>>> import numpy as np
>>> np.set_printoptions(precision=3, suppress=True, linewidth=160, legacy="1.25")
>>> m1 = np.loadtxt("w.csv", delimiter=",")
>>> m1
array([[1., 0., 0., 1.],
       [2., 2., 0., 0.],
       [0., 0., 3., 2.],
       [7., 6., 0., 1.]])
>>> U, s, VT = np.linalg.svd(m1, full_matrices=False)
>>> round(np.sqrt((s ** 2).sum()), 3), round(np.linalg.norm(m1), 3)
(10.44, 10.44)
>>> np.round(U.T @ m1 @ VT.T, 3) + 0
array([[9.729, 0.   , 0.   , 0.   ],
       [0.   , 3.641, 0.   , 0.   ],
       [0.   , 0.   , 1.043, 0.   ],
       [0.   , 0.   , 0.   , 0.   ]])
>>> U.shape, s.shape, VT.shape
((4, 4), (4,), (4, 4))
>>> np.cumsum(s ** 2) / np.sum(s ** 2)
array([0.868, 0.99 , 1.   , 1.   ])
>>> np.round(s / s[0], 3) + 0
array([1.   , 0.374, 0.107, 0.   ])
>>> round(float(np.linalg.norm(m1)), 3)
10.44
>>> np.diff(m1, axis=0)
array([[ 1.,  2.,  0., -1.],
       [-2., -2.,  3.,  2.],
       [ 7.,  6., -3., -1.]])
>>> np.round(np.linalg.svd(m1, compute_uv=False), 3) + 0
array([9.729, 3.641, 1.043, 0.   ])
>>> W0 = np.loadtxt("test0.csv", delimiter=",")
>>> W0
array([[-4.799, -2.703,  0.303],
       [-5.172, -2.915, -0.384],
       [-4.844, -2.963,  0.319],
       [-4.968, -2.899, -0.289],
       [-5.84 , -2.58 ,  0.279],
       [-4.628, -2.998,  0.061],
       [-2.223,  1.306, -1.11 ],
       [-1.712,  1.487, -0.781],
       [-1.553,  0.81 , -0.995],
       [-1.474,  0.321, -1.301],
       [-1.613,  1.306, -1.233],
       [-2.408,  1.096, -0.176]])
>>> lab = W0[:, 1] > np.median(W0[:, 1])
>>> r0 = W0[lab].mean(axis=0) - W0[~lab].mean(axis=0)
>>> lab.astype(int)
array([0, 0, 0, 0, 0, 0, 1, 1, 1, 1, 1, 1])
>>> (((W0 - W0.mean(axis=0)) @ r0 > 0) == lab).mean()
1.0
>>> r0
array([ 3.211,  3.897, -0.981])
